$ ipython --no-banner

In [1]: import numpy as np

In [2]: np.set_printoptions(precision=2, suppress=True, linewidth=200, legacy="1.25")

In [3]: A2 = np.array([[-9, -9, 5, 1], [-9, -3, -4, -3], [4, -2, 4, 8], [4, 9, -8, -9]])

In [4]: C = np.array([[5, 2, 3, 0, 5, 2, 2, 0],
   ...:     [4, 0, 4, 3, 5, 0, 4, 1],
   ...:     [2, 0, 3, 3, 0, 4, 4, 5],
   ...:     [4, 3, 5, 0, 3, 1, 3, 3],
   ...:     [0, 2, 5, 1, 0, 2, 1, 2],
   ...:     [5, 2, 1, 1, 2, 4, 1, 0],
   ...:     [0, 3, 3, 2, 5, 0, 0, 5],
   ...:     [4, 5, 0, 2, 0, 0, 3, 1]])

In [5]: m1 = np.block([[A2, np.zeros((4, 8))], [np.zeros((8, 4)), C]])

In [6]: m1
Out[6]: 
array([[-9., -9.,  5.,  1.,  0.,  0.,  0.,  0.,  0.,  0.,  0.,  0.],
       [-9., -3., -4., -3.,  0.,  0.,  0.,  0.,  0.,  0.,  0.,  0.],
       [ 4., -2.,  4.,  8.,  0.,  0.,  0.,  0.,  0.,  0.,  0.,  0.],
       [ 4.,  9., -8., -9.,  0.,  0.,  0.,  0.,  0.,  0.,  0.,  0.],
       [ 0.,  0.,  0.,  0.,  5.,  2.,  3.,  0.,  5.,  2.,  2.,  0.],
       [ 0.,  0.,  0.,  0.,  4.,  0.,  4.,  3.,  5.,  0.,  4.,  1.],
       [ 0.,  0.,  0.,  0.,  2.,  0.,  3.,  3.,  0.,  4.,  4.,  5.],
       [ 0.,  0.,  0.,  0.,  4.,  3.,  5.,  0.,  3.,  1.,  3.,  3.],
       [ 0.,  0.,  0.,  0.,  0.,  2.,  5.,  1.,  0.,  2.,  1.,  2.],
       [ 0.,  0.,  0.,  0.,  5.,  2.,  1.,  1.,  2.,  4.,  1.,  0.],
       [ 0.,  0.,  0.,  0.,  0.,  3.,  3.,  2.,  5.,  0.,  0.,  5.],
       [ 0.,  0.,  0.,  0.,  4.,  5.,  0.,  2.,  0.,  0.,  3.,  1.]])

In [7]: m1 @ m1
Out[7]: 
array([[ 186.,  107.,    3.,   49.,    0.,    0.,    0.,    0.,    0.,    0.,    0.,    0.],
       [  80.,   71.,  -25.,   -5.,    0.,    0.,    0.,    0.,    0.,    0.,    0.,    0.],
       [  30.,   34.,  -20.,  -30.,    0.,    0.,    0.,    0.,    0.,    0.,    0.,    0.],
       [-185., -128.,   24.,   -6.,    0.,    0.,    0.,    0.,    0.,    0.,    0.,    0.],
       [   0.,    0.,    0.,    0.,   49.,   30.,   65.,   26.,   49.,   40.,   37.,   37.],
       [   0.,    0.,    0.,    0.,   44.,   44.,   76.,   27.,   49.,   37.,   41.,   60.],
       [   0.,    0.,    0.,    0.,   68.,   58.,   46.,   31.,   47.,   35.,   44.,   49.],
       [   0.,    0.,    0.,    0.,   59.,   40.,   64.,   40.,   52.,   38.,   53.,   52.],
       [   0.,    0.,    0.,    0.,   40.,   20.,   33.,   29.,   22.,   29.,   39.,   37.],
       [   0.,    0.,    0.,    0.,   59.,   28.,   48.,   17.,   51.,   35.,   31.,   19.],
       [   0.,    0.,    0.,    0.,   46.,   41.,   56.,   33.,   21.,   24.,   50.,   39.],
       [   0.,    0.,    0.,    0.,   52.,   28.,   51.,   23.,   66.,   10.,   37.,   27.]])

In [8]: np.flatnonzero(np.linalg.matrix_power((m1 != 0) + (m1.T != 0) + np.eye(12), 12)[11])
Out[8]: array([ 4,  5,  6,  7,  8,  9, 10, 11])
